% python3 -q
>>> import numpy as np
>>> import numpy.linalg as la
>>> np.set_printoptions(precision=2, suppress=True, linewidth=100)
>>> feats = np.load("dump.npy")
>>> feats
array([[ 0., -1.],
       [-1.,  0.]])
>>> # keeps lengths
>>> rng = np.random.default_rng(8)
>>> out = feats + rng.integers(-2, 3, (2, 1)) @ rng.integers(-2, 3, (1, 2))
>>> out
array([[-1.,  1.],
       [ 0., -2.]])
>>> np.abs(out - feats).sum(axis=1)
array([3., 3.])
>>> out - feats
array([[-1.,  2.],
       [ 1., -2.]])
>>> w, V = la.eig(out)
>>> np.sort(la.eigvals(la.inv(out)))
array([-1. , -0.5])
>>> np.prod(w)
np.float64(2.0)
>>> w
array([-1., -2.])
>>> np.sort(la.eigvals(out.T))
array([-2., -1.])
>>> round(la.det(2 * feats), 2), round(float(la.det(feats)), 2)
(np.float64(-4.0), -1.0)
>>> np.poly(feats)
array([ 1.,  0., -1.])
>>> la.eigvals(feats)
array([ 1., -1.])
>>> round(la.eigvals(feats).sum().real, 2)
np.float64(0.0)
>>> vec = np.array([0, 4])
>>> feats * vec
array([[ 0., -4.],
       [-0.,  0.]])
>>> feats @ np.ones(2)
array([-1., -1.])
>>> feats @ (2 * vec)
array([-8.,  0.])
>>> feats @ vec
array([-4.,  0.])
>>> la.norm(feats @ vec) <= la.norm(feats, 2) * la.norm(vec) + 1e-9
np.True_
>>> feats @ np.eye(2)[0]
array([ 0., -1.])
>>> w, V = la.eigh(feats)
>>> w
array([-1.,  1.])
>>> np.round(V.T @ feats @ V, 2) + 0
array([[-1.,  0.],
       [ 0.,  1.]])
>>> (w > 1e-8).sum(), (w < -1e-8).sum()
(np.int64(1), np.int64(1))
>>> np.round(V @ np.diag(w) @ V.T, 2) + 0
array([[ 0., -1.],
       [-1.,  0.]])
>>> np.abs(V[:, -1])
array([0.71, 0.71])
